$ python -q
>>> import numpy as np
>>> import numpy.linalg as la
>>> np.set_printoptions(precision=2, suppress=True, linewidth=100, sign=" ")
>>> m1 = np.array([[-3, -3, -4, 0, 0, -6, 0],
...     [2, 2, 1, 5, 5, -1, 5],
...     [0, 0, -1, 3, 3, -3, 3],
...     [-3, -3, -4, 0, 0, -6, 0],
...     [1, 1, 0, 4, 4, -2, 4],
...     [-3, -3, -4, 0, 0, -6, 0],
...     [1, 1, 0, 4, 4, -2, 4],
...     [-3, -3, -4, 0, 0, -6, 0],
...     [-1, -1, -2, 2, 2, -4, 2]])
>>> W1 = np.array([[-3, -3], [3, -3], [-3, 2], [2, -2], [1, 2], [-1, -1], [-2, 0]])
>>> beta = np.array([2, 5])
>>> act = np.maximum(m1 @ W1 + beta, 0)
>>> la.matrix_rank(act)
np.int64(2)
>>> act
array([[ 20,  21],
       [  5,   0],
       [ 11,   6],
       [ 20,  21],
       [  8,   1],
       [ 20,  21],
       [  8,   1],
       [ 20,  21],
       [ 14,  11]])
>>> cent = np.array([[0, 0, 2], [-3, -3, 0]])
>>> (act @ cent).round(6).argmax(axis=1)
array([ 2,  2,  2,  2,  2,  2,  2,  2,  2])
>>> act @ cent
array([[-63, -63,  40],
       [  0,   0,  10],
       [-18, -18,  22],
       [-63, -63,  40],
       [ -3,  -3,  16],
       [-63, -63,  40],
       [ -3,  -3,  16],
       [-63, -63,  40],
       [-33, -33,  28]])
>>> W1 @ cent
array([[ 9,  9, -6],
       [ 9,  9,  6],
       [-6, -6, -6],
       [ 6,  6,  4],
       [-6, -6,  2],
       [ 3,  3, -2],
       [ 0,  0, -4]])
>>> r = la.matrix_rank(m1)
>>> r
np.int64(2)
>>> ns = la.svd(m1)[2][r:].T
>>> [int(la.matrix_rank(m1[:, :j + 1])) for j in range(7)]
[1, 1, 2, 2, 2, 2, 2]
>>> [int(la.matrix_rank(m1[:i])) for i in range(1, len(m1) + 1)]
[1, 2, 2, 2, 2, 2, 2, 2, 2]
>>> ns.shape
(7, 5)
>>> f, r1 = m1[4], m1[7]
>>> f @ f
np.int64(54)
>>> f @ r1
np.int64(6)
>>> p = (f @ r1) / (f @ f) * f
>>> np.round(la.norm(f + r1) ** 2 + la.norm(f - r1) ** 2, 2)
np.float64(248.0)
>>> np.outer(f, r1)
array([[ -3,  -3,  -4,   0,   0,  -6,   0],
       [ -3,  -3,  -4,   0,   0,  -6,   0],
       [  0,   0,   0,   0,   0,   0,   0],
       [-12, -12, -16,   0,   0, -24,   0],
       [-12, -12, -16,   0,   0, -24,   0],
       [  6,   6,   8,   0,   0,  12,   0],
       [-12, -12, -16,   0,   0, -24,   0]])
>>> r1 - p
array([-3.11, -3.11, -4.  , -0.44, -0.44, -5.78, -0.44])
>>> U, sig, Vt = la.svd(m1, full_matrices=False)
>>> np.round(U.T @ U, 2) + 0
array([[ 1.,  0.,  0.,  0.,  0.,  0.,  0.],
       [ 0.,  1.,  0.,  0.,  0.,  0.,  0.],
       [ 0.,  0.,  1.,  0.,  0.,  0.,  0.],
       [ 0.,  0.,  0.,  1.,  0.,  0.,  0.],
       [ 0.,  0.,  0.,  0.,  1.,  0.,  0.],
       [ 0.,  0.,  0.,  0.,  0.,  1.,  0.],
       [ 0.,  0.,  0.,  0.,  0.,  0.,  1.]])
>>> sig.round(2) + 0
array([ 17.91,  14.94,   0.  ,   0.  ,   0.  ,   0.  ,   0.  ])
>>> np.round(Vt @ Vt.T, 2) + 0
array([[ 1.,  0.,  0.,  0.,  0.,  0.,  0.],
       [ 0.,  1.,  0.,  0.,  0.,  0.,  0.],
       [ 0.,  0.,  1.,  0.,  0.,  0.,  0.],
       [ 0.,  0.,  0.,  1.,  0.,  0.,  0.],
       [ 0.,  0.,  0.,  0.,  1.,  0.,  0.],
       [ 0.,  0.,  0.,  0.,  0.,  1.,  0.],
       [ 0.,  0.,  0.,  0.,  0.,  0.,  1.]])
>>> np.round(U.T @ m1 @ Vt.T, 2) + 0
array([[ 17.91,   0.  ,   0.  ,   0.  ,   0.  ,   0.  ,   0.  ],
       [  0.  ,  14.94,   0.  ,   0.  ,   0.  ,   0.  ,   0.  ],
       [  0.  ,   0.  ,   0.  ,   0.  ,   0.  ,   0.  ,   0.  ],
       [  0.  ,   0.  ,   0.  ,   0.  ,   0.  ,   0.  ,   0.  ],
       [  0.  ,   0.  ,   0.  ,   0.  ,   0.  ,   0.  ,   0.  ],
       [  0.  ,   0.  ,   0.  ,   0.  ,   0.  ,   0.  ,   0.  ],
       [  0.  ,   0.  ,   0.  ,   0.  ,   0.  ,   0.  ,   0.  ]])
>>> np.cumsum(sig ** 2) / np.sum(sig ** 2)
array([ 0.59,  1.  ,  1.  ,  1.  ,  1.  ,  1.  ,  1.  ])
>>> np.round(np.sqrt((sig ** 2).sum()), 2), round(la.norm(m1), 2)
(np.float64(23.32), np.float64(23.32))
